% python3 -q
>>> import numpy as np
>>> import numpy.linalg as la
>>> np.set_printoptions(precision=2, suppress=True, linewidth=160, floatmode="fixed")
>>> other = np.array([[0, 0], [0, 0], [0, 2]])
>>> A = np.tile(other, (2, 3))
>>> A
array([[0, 0, 0, 0, 0, 0],
       [0, 0, 0, 0, 0, 0],
       [0, 2, 0, 2, 0, 2],
       [0, 0, 0, 0, 0, 0],
       [0, 0, 0, 0, 0, 0],
       [0, 2, 0, 2, 0, 2]])
>>> Uu, sv, Vh = la.svd(A)
>>> np.argmax(sv[:-1] / (sv[1:] + 1e-6)) + 1
np.int64(1)
>>> print(sv.round(2) + 0)
[4.90 0.00 0.00 0.00 0.00 0.00]
>>> other = Uu[:, :1] @ np.diag(sv[:1]) @ Vh[:1]
>>> round(float(la.norm(A - other, 2)), 2), np.round(sv[1], 2)
(0.0, np.float64(0.0))
>>> la.matrix_rank(A, rtol=0.05)
np.int64(1)
>>> np.round(np.abs(A - other).max(), 2)
np.float64(0.0)
>>> r = la.matrix_rank(A)
>>> r
np.int64(1)
>>> null = la.svd(A)[2][r:].T
>>> np.allclose(A @ null, 0)
True
>>> print(la.matrix_rank(A.T @ A), la.matrix_rank(A @ A.T))
1 1
>>> null.shape
(6, 5)
>>> np.abs(np.diag(la.qr(A)[1])) > 1e-9
array([False,  True, False, False, False, False])
>>> np.unique(A.round(6), axis=0).shape
(2, 6)
>>> round(float(np.trace(la.pinv(A) @ A)), 2)
1.0
>>> A @ la.pinv(A) @ A
array([[0.00, 0.00, 0.00, 0.00, 0.00, 0.00],
       [0.00, 0.00, 0.00, 0.00, 0.00, 0.00],
       [0.00, 2.00, 0.00, 2.00, 0.00, 2.00],
       [0.00, 0.00, 0.00, 0.00, 0.00, 0.00],
       [0.00, 0.00, 0.00, 0.00, 0.00, 0.00],
       [0.00, 2.00, 0.00, 2.00, 0.00, 2.00]])
>>> np.allclose(A[:-1].T @ la.lstsq(A[:-1].T, A[-1])[0], A[-1])
True
>>> E = np.load("sample8.npy")
>>> E
array([[-9,  3],
       [ 9, -3],
       [ 9, -3],
       [ 0,  0]])
>>> la.cond(E) > 100
np.True_
>>> np.argsort(-la.norm(E, axis=0).round(6), kind="stable")[:3]
array([0, 1])
>>> round(float(la.norm(E, 2) / la.norm(E)), 2)
1.0
>>> np.allclose(E[:-1].T @ la.lstsq(E[:-1].T, E[-1])[0], E[-1])
True
>>> np.abs(np.diag(la.qr(E)[1])) > 1e-9
array([ True, False])
>>> print(la.lstsq(E[:-1].T, E[-1])[2])
1
>>> print(round(float(np.trace(la.pinv(E) @ E)), 2))
1.0
>>> r = la.matrix_rank(E)
>>> print(r)
1
>>> null = la.svd(E)[2][r:].T
>>> [int(la.matrix_rank(np.delete(E, i, axis=0))) for i in range(4)]
[1, 1, 1, 1]
>>> print(np.allclose(E @ null, 0))
True
>>> print([int(la.matrix_rank(E[:i])) for i in range(1, len(E) + 1)])
[1, 1, 1, 1]
>>> null.shape
(2, 1)
>>> la.matrix_rank(E.T @ E), la.matrix_rank(E @ E.T)
(np.int64(1), np.int64(1))
>>> Uu, sv, Vh = la.svd(E)
>>> print(np.argmax(sv[:-1] / (sv[1:] + 1e-6)) + 1)
1
>>> other = Uu[:, :1] @ np.diag(sv[:1]) @ Vh[:1]
>>> print(np.round(la.norm(E - other, 2), 2), round(float(sv[1]), 2))
0.0 0.0
>>> print(la.matrix_rank(E, rtol=0.05))
1
>>> round(float(np.abs(E - other).max()), 2)
0.0
>>> u = np.array([-2, -1, -1, 1]) + 0.5
>>> data = np.eye(4) - 2 * np.outer(u, u) / (u @ u)
>>> data
array([[ 0.10, -0.30, -0.30,  0.90],
       [-0.30,  0.90, -0.10,  0.30],
       [-0.30, -0.10,  0.90,  0.30],
       [ 0.90,  0.30,  0.30,  0.10]])
>>> # orthonormal columns
>>> w, evecs = la.eigh(data)
>>> la.eigvalsh(data + 3 * np.eye(4))
array([2.00, 4.00, 4.00, 4.00])
>>> np.round(evecs.T @ evecs, 2) + 0
array([[1.00, 0.00, 0.00, 0.00],
       [0.00, 1.00, 0.00, 0.00],
       [0.00, 0.00, 1.00, 0.00],
       [0.00, 0.00, 0.00, 1.00]])
>>> print(evecs @ np.diag(w) @ evecs.T)
[[ 0.10 -0.30 -0.30  0.90]
 [-0.30  0.90 -0.10  0.30]
 [-0.30 -0.10  0.90  0.30]
 [ 0.90  0.30  0.30  0.10]]
>>> w
array([-1.00,  1.00,  1.00,  1.00])
>>> w.sum(), np.trace(data)
(np.float64(2.0), np.float64(2.0))
>>> np.unique(w.round(6) + 0, return_counts=True)[1]
array([1, 3])
>>> np.round(evecs.T @ data @ evecs, 2) + 0
array([[-1.00,  0.00,  0.00,  0.00],
       [ 0.00,  1.00,  0.00,  0.00],
       [ 0.00,  0.00,  1.00,  0.00],
       [ 0.00,  0.00,  0.00,  1.00]])
